$ python3 -q
>>> import numpy as np
>>> from numpy import linalg as LA
>>> np.set_printoptions(precision=3, suppress=True, linewidth=200, sign=" ")
>>> feats = np.load("run5.npy")
>>> print(feats)
[[ 0  1  1  1]
 [ 1  0  0  0]
 [ 1  0  0  0]
 [ 1  0  0  0]]
>>> # columns 1 and 2 are equal
>>> print(np.round(LA.det(feats[::-1]), 3))
0.0
>>> print(np.round(np.poly(feats), 3) + 0)
[ 1.  0. -3.  0.  0.]
>>> print(round(float(LA.eigvals(feats).sum().real), 3))
-0.0
>>> Uu, sv, VT = LA.svd(feats)
>>> print(np.argmax(sv[:-1] / (sv[1:] + 1e-6)) + 1)
2
>>> print(sv.round(3) + 0)
[ 1.732  1.732  0.     0.   ]
>>> B = Uu[:, :2] @ np.diag(sv[:2]) @ VT[:2]
>>> print(B.round(3) + 0)
[[ 0.  1.  1.  1.]
 [ 1.  0.  0.  0.]
 [ 1.  0.  0.  0.]
 [ 1.  0.  0.  0.]]
>>> print(LA.matrix_rank(feats, rtol=0.05))
2
>>> print(round(float(np.abs(feats - B).max()), 3))
0.0
>>> m1 = np.load("test1.npy")
>>> print(m1)
[[ -2.712   4.934  -2.28    1.343  -0.662   5.865  -5.56    2.228  -5.911  -0.228]
 [ -1.383   0.193   6.194  -4.076 -10.71  -12.456   0.603  -1.17    1.158   2.264]
 [ -1.682   4.525   0.523  -0.621  -2.969   6.393  -5.199   3.947  -3.373   0.267]
 [ -1.823   1.19    4.802  -5.028 -12.932 -11.724   0.905   1.14   -0.389   1.13 ]
 [ -0.624   3.806  -1.544   0.799  -2.549   6.65   -5.75    5.153  -5.234   2.514]
 [ -0.749   4.465  -2.997   1.257  -3.276   5.779  -6.303   2.771  -3.067   2.392]
 [ -2.951   4.071  -2.87    0.241  -0.831   5.268  -6.873   3.653  -3.111   0.478]
 [ -3.488   8.929  -5.805  -1.77    1.573   4.504  -8.676 -10.668  12.945   6.241]
 [ -0.511   1.756   4.583  -1.747 -12.456 -13.096   1.075   2.376   1.852  -1.001]
 [ -2.244   7.686  -3.681  -0.703  -1.177   2.716  -6.506  -9.614  12.847   6.047]
 [ -0.278   1.588   5.422  -4.702  -9.821 -14.278   2.669   1.932   1.224  -0.951]
 [ -1.53    2.586   5.37   -5.092 -10.835 -13.089   3.482  -0.495   0.38    1.371]
 [ -1.391   3.525  -2.278  -2.21   -1.232   4.744  -6.082   4.351  -3.724   0.654]
 [ -1.612   1.941   6.678  -2.771 -12.254 -14.083   1.846  -1.099   2.262   2.015]
 [ -2.397   1.819   3.903  -4.247 -11.221 -14.034   0.183   2.649   2.208   1.13 ]
 [ -0.765   2.38    4.546  -3.914 -11.581 -12.273   2.646   0.562   3.197  -0.076]
 [ -3.365   8.39   -5.362  -1.081   0.167   5.861  -3.452 -11.773  14.123   5.139]
 [ -3.094   7.649  -3.766   0.5     0.093   5.631  -6.205  -9.213  12.987   5.016]
 [ -1.679   0.656   4.679  -4.321 -12.351 -11.057   3.161   1.957   1.695   1.116]
 [ -3.195   8.473  -3.013  -1.816  -0.182   3.819  -4.871 -12.779  14.005   5.697]
 [  0.049   0.597   5.645  -3.26  -13.124 -12.331   2.755   1.2     2.397   2.081]
 [ -3.895   5.022  -2.351  -0.285  -2.93    6.727  -6.313   2.041  -4.21    1.927]
 [ -4.288   6.772  -5.771  -0.174   1.189   5.226  -5.539 -10.649  12.129   6.725]
 [ -1.177   1.658   4.987  -4.027 -12.476 -12.565   1.459   0.902   2.421   1.512]
 [ -2.896   3.824  -3.525  -1.696  -3.189   5.753  -5.484   2.702  -4.722  -0.715]
 [ -4.06    5.525  -3.518   0.255   0.639   6.34   -6.004 -10.854  12.495   6.981]
 [ -3.499   6.703  -2.699  -0.558   2.007   5.113  -4.981 -10.092  13.637   5.814]
 [ -4.439   8.638  -5.523  -0.398  -1.644   4.096  -5.787 -11.501  13.012   6.53 ]]
>>> idx = m1[:, 6] > np.median(m1[:, 6])
>>> u = m1[idx].mean(axis=0) - m1[~idx].mean(axis=0)
>>> print(idx.astype(int))
[ 0  1  0  1  0  0  0  0  1  0  1  1  0  1  1  1  1  0  1  1  1  0  0  1  0  0  1  0]
